$ python3 -q
>>> import numpy as np
>>> from numpy import linalg as LA
>>> np.set_printoptions(precision=4, suppress=True, linewidth=100)
>>> tidy = lambda a: np.round(a, 4) + 0
>>> A2 = np.array([[3, -1], [1, 0]])
>>> C = np.array([[5, -3, -3, 5], [-4, -4, 2, -3], [-2, 0, 0, 3], [5, -4, -1, 5]])
>>> E = np.block([[A2, np.zeros((2, 4))], [np.zeros((4, 2)), C]])
>>> E
array([[ 3., -1.,  0.,  0.,  0.,  0.],
       [ 1.,  0.,  0.,  0.,  0.,  0.],
       [ 0.,  0.,  5., -3., -3.,  5.],
       [ 0.,  0., -4., -4.,  2., -3.],
       [ 0.,  0., -2.,  0.,  0.,  3.],
       [ 0.,  0.,  5., -4., -1.,  5.]])
>>> print(np.flatnonzero(LA.matrix_power((E != 0) + (E.T != 0) + np.eye(6), 6)[5]))
[2 3 4 5]
>>> (E != 0).astype(int)
array([[1, 1, 0, 0, 0, 0],
       [1, 0, 0, 0, 0, 0],
       [0, 0, 1, 1, 1, 1],
       [0, 0, 1, 1, 1, 1],
       [0, 0, 1, 0, 0, 1],
       [0, 0, 1, 1, 1, 1]])
>>> print((LA.matrix_power((E != 0) + (E.T != 0) + np.eye(6), 6) > 0).astype(int))
[[1 1 0 0 0 0]
 [1 1 0 0 0 0]
 [0 0 1 1 1 1]
 [0 0 1 1 1 1]
 [0 0 1 1 1 1]
 [0 0 1 1 1 1]]
>>> tidy(np.sort(LA.eigvals(E).real))
array([-5.6084, -2.0859,  0.382 ,  2.3512,  2.618 , 11.3431])
>>> q, evecs = LA.qr(E[:, :4])[0], LA.qr(E[:, 4:])[0]
>>> s = LA.svd(q.T @ evecs, compute_uv=False)
>>> tidy(np.degrees(np.arccos(s.clip(0, 1))))
array([25.3716, 61.0457])
>>> tidy(s)
array([0.9035, 0.4841])
>>> feats = np.load("dump.npy")
>>> feats
array([[-2.,  1.,  0.,  0.,  0.],
       [ 0., -2.,  1.,  0.,  0.],
       [ 0.,  0., -2.,  1.,  0.],
       [ 0.,  0.,  0., -2.,  1.],
       [ 0.,  0.,  0.,  0., -2.]])
>>> def softmax(z):
...     e = np.exp(z - z.max(axis=-1, keepdims=True))
...     return e / e.sum(axis=-1, keepdims=True)
... 
>>> print(tidy(softmax(10 * feats[4])))
[0.25 0.25 0.25 0.25 0.  ]
>>> tidy(softmax(feats[4]))
array([0.2418, 0.2418, 0.2418, 0.2418, 0.0327])
>>> scores = feats @ feats.T / np.sqrt(5)
>>> tidy(softmax(scores + np.triu(np.full(scores.shape, -np.inf), 1)))
array([[1.    , 0.    , 0.    , 0.    , 0.    ],
       [0.0419, 0.9581, 0.    , 0.    , 0.    ],
       [0.0929, 0.038 , 0.8691, 0.    , 0.    ],
       [0.085 , 0.085 , 0.0347, 0.7953, 0.    ],
       [0.1065, 0.1065, 0.1065, 0.0435, 0.637 ]])
>>> tidy(softmax(scores))
array([[0.733 , 0.032 , 0.0783, 0.0783, 0.0783],
       [0.0336, 0.7686, 0.0336, 0.0821, 0.0821],
       [0.0821, 0.0336, 0.7686, 0.0336, 0.0821],
       [0.0821, 0.0821, 0.0336, 0.7686, 0.0336],
       [0.1065, 0.1065, 0.1065, 0.0435, 0.637 ]])
